% python3 -q
>>> import numpy as np
>>> from numpy import linalg as LA
>>> np.set_printoptions(precision=1, suppress=True, linewidth=160)
>>> J = np.load("run14.npy")
>>> J
array([[-0.5, -0.1, -1.1, -0.4, -0.1, -0.6, -0.5, -0.9],
       [-2. ,  0.2, -3.2, -2.1, -1.1, -2.3, -2.1, -3.3],
       [-1.3,  0.1, -1.9, -1.3, -0.8, -1.2, -1.2, -2.3],
       [ 3.4,  0.1,  5.3,  3.4,  1.7,  3.4,  3.5,  5.1],
       [-1. , -0.1, -1.5, -0.9, -0.5, -1.1, -1. , -1.3],
       [-1.5,  0. , -2.4, -1.6, -0.8, -1.4, -1.7, -2.5],
       [-1.2, -0.1, -1.9, -1.2, -0.7, -1.4, -1.3, -1.9],
       [-3.3,  0. , -5. , -3.6, -1.7, -3.5, -3.3, -4.9],
       [ 0.5, -0.1,  0.6,  0.2,  0.2,  0.4,  0.5,  0.8],
       [-1.6, -0.1, -2.5, -1.5, -0.8, -1.5, -1.6, -2.4],
       [-3. ,  0. , -4.5, -3. , -1.4, -2.8, -2.9, -4.4],
       [ 2.6,  0. ,  4. ,  2.6,  1.4,  2.5,  2.6,  3.8],
       [ 2.3,  0. ,  3.4,  2.3,  1. ,  2.1,  2.3,  3.3],
       [ 1.5,  0.1,  2.4,  1.7,  0.8,  1.7,  1.4,  2.3],
       [ 2.2, -0.2,  3.7,  2.3,  1.2,  2.5,  2.4,  3.7],
       [ 0.8, -0.1,  1.1,  0.7,  0.4,  0.7,  0.8,  1.1],
       [-2.4,  0. , -3.3, -2.4, -1.2, -2.3, -2.3, -3.5],
       [ 1.4,  0.1,  2.4,  1.6,  0.7,  1.4,  1.6,  2.2],
       [-2. , -0.1, -2.9, -1.9, -1.1, -1.9, -2.1, -3.2],
       [-0.6, -0.1, -0.7, -0.6, -0.3, -0.5, -0.7, -0.9],
       [ 1.5,  0.1,  2.5,  1.8,  0.8,  1.7,  1.7,  2.4],
       [ 0.5,  0. ,  0.4,  0.3,  0.1,  0.3,  0.2,  0.4],
       [ 2.5,  0. ,  3.9,  2.7,  1.3,  2.7,  2.6,  4. ],
       [-1. ,  0. , -1.9, -1.1, -0.6, -1. , -1. , -1.7],
       [-4.7,  0. , -7.1, -4.8, -2.4, -4.8, -4.8, -7.2],
       [ 2.2,  0. ,  3.4,  2.4,  1.1,  2.3,  2.3,  3.6],
       [ 4.5, -0.1,  6.9,  4.6,  2.4,  4.6,  4.6,  6.8],
       [-3.8,  0.1, -5.5, -3.6, -2. , -3.6, -3.7, -5.5]])
>>> Xc = J - J.mean(axis=0)
>>> vecs = LA.svd(Xc)[2][:1]
>>> out = Xc - Xc @ vecs.T @ vecs
>>> out.std(axis=0)
array([0.1, 0.1, 0.1, 0.1, 0.1, 0.1, 0.1, 0.1])
>>> np.round(np.diag(vecs.T @ vecs), 1) + 0
array([0.1, 0. , 0.3, 0.1, 0. , 0.1, 0.1, 0.3])
>>> K = np.load("layer2.npy")
>>> K
array([[ 4,  0, -2, -2,  0,  1],
       [ 4,  0, -2, -2,  0,  1],
       [-2, -2,  0,  1,  1,  0],
       [ 2,  0, -1,  4,  0, -2],
       [ 2,  0, -1,  4,  0, -2],
       [-1, -1,  0, -2, -2,  0]])
>>> # rows and columns are dependent
>>> out = K / LA.norm(K, axis=1, keepdims=True)
>>> gram = out @ out.T
>>> np.degrees(np.arccos(np.clip(gram[3, 2], -1, 1)))
np.float64(90.0)
>>> gram[3].round(1) + 0
array([ 0. ,  0. ,  0. ,  1. ,  1. , -0.6])
>>> gram.round(1) + 0
array([[ 1. ,  1. , -0.6,  0. ,  0. ,  0. ],
       [ 1. ,  1. , -0.6,  0. ,  0. ,  0. ],
       [-0.6, -0.6,  1. ,  0. ,  0. ,  0. ],
       [ 0. ,  0. ,  0. ,  1. ,  1. , -0.6],
       [ 0. ,  0. ,  0. ,  1. ,  1. , -0.6],
       [ 0. ,  0. ,  0. , -0.6, -0.6,  1. ]])
>>> r0 = np.array([0, 1, 3])
>>> np.polyval(r0, K[2])
array([1, 1, 3, 4, 4, 3])
>>> rng = np.random.default_rng(689)
>>> M = rng.normal(size=(29, 6)) + 5 * np.array([-3, -1, -1, -2, 0, 1])
>>> M
array([[-15.3,  -5.4,  -4.4,  -9.2,   1.5,   4.5],
       [-15.9,  -5. ,  -5.3,  -9.6,  -1.7,   6.3],
       [-15. ,  -3.6,  -5. ,  -9.1,   0.1,   4.1],
       [-14.1,  -5.5,  -2.5,  -8.4,  -1.8,   3.6],
       [-14.2,  -5.9,  -2.8,  -8.8,   0.4,   3.6],
       [-15.7,  -5.1,  -4.5,  -9.6,  -1.4,   3.4],
       [-13.9,  -3.7,  -2.8,  -9.7,   1.2,   5.6],
       [-14.6,  -5.4,  -4.2,  -8.1,  -1.3,   3.7],
       [-13. ,  -4.4,  -4.5, -10.4,  -1.9,   5.1],
       [-16. ,  -4.5,  -4.8, -11.2,  -0.4,   6.1],
       [-15.8,  -5. ,  -5.3, -10.1,   0.4,   4.9],
       [-17.4,  -3.7,  -5.2,  -9. ,  -1.5,   5.5],
       [-13.5,  -5. ,  -3.7,  -9.5,  -1.7,   4.5],
       [-14.8,  -5.2,  -4.8,  -9.5,  -1.7,   6.2],
       [-14.4,  -5.8,  -5.3,  -9.7,   0.8,   5.7],
       [-16. ,  -5.4,  -6.6,  -8.8,  -0.7,   5.5],
       [-15.8,  -6.5,  -6.2,  -8.7,  -1.5,   5. ],
       [-15.7,  -5.1,  -4.2, -10.8,   1.1,   4.1],
       [-15.3,  -5.2,  -7.2,  -9.2,   0.2,   5.9],
       [-15.1,  -4.3,  -5.2, -10.5,  -1. ,   4. ],
       [-15.4,  -4.9,  -5.9, -11.5,   0.4,   6.2],
       [-15.9,  -5.1,  -6.3,  -9.8,  -0.4,   5.9],
       [-14.8,  -4.1,  -4.1, -11.4,   1.1,   4.6],
       [-15. ,  -2.1,  -4.8, -11.1,   0.4,   4.3],
       [-13.7,  -5.5,  -5.3, -10.6,  -0.3,   7.6],
       [-13.6,  -4.3,  -4.3, -10. ,  -1.2,   5.1],
       [-13.6,  -4. ,  -4.6,  -9.4,   2.3,   5.4],
       [-15. ,  -4.7,  -4.2, -10.3,   0.3,   6.2],
       [-15.3,  -5.5,  -5.2,  -9.7,  -0.2,   6.4]])
>>> round(np.log10(LA.cond(M)))
2
>>> [round(float(x), 1) for x in LA.svd(M, compute_uv=False)[:3]]
[106.9, 6.8, 5.9]
>>> LA.cond(M) > 100
np.False_
>>> np.round(LA.norm(M, 2) / LA.norm(M), 1)
np.float64(1.0)
>>> LA.matrix_rank(M, rtol=0.1)
np.int64(1)
>>> np.argsort(-LA.norm(M, axis=0).round(6), kind="stable")[:3]
array([0, 3, 5])
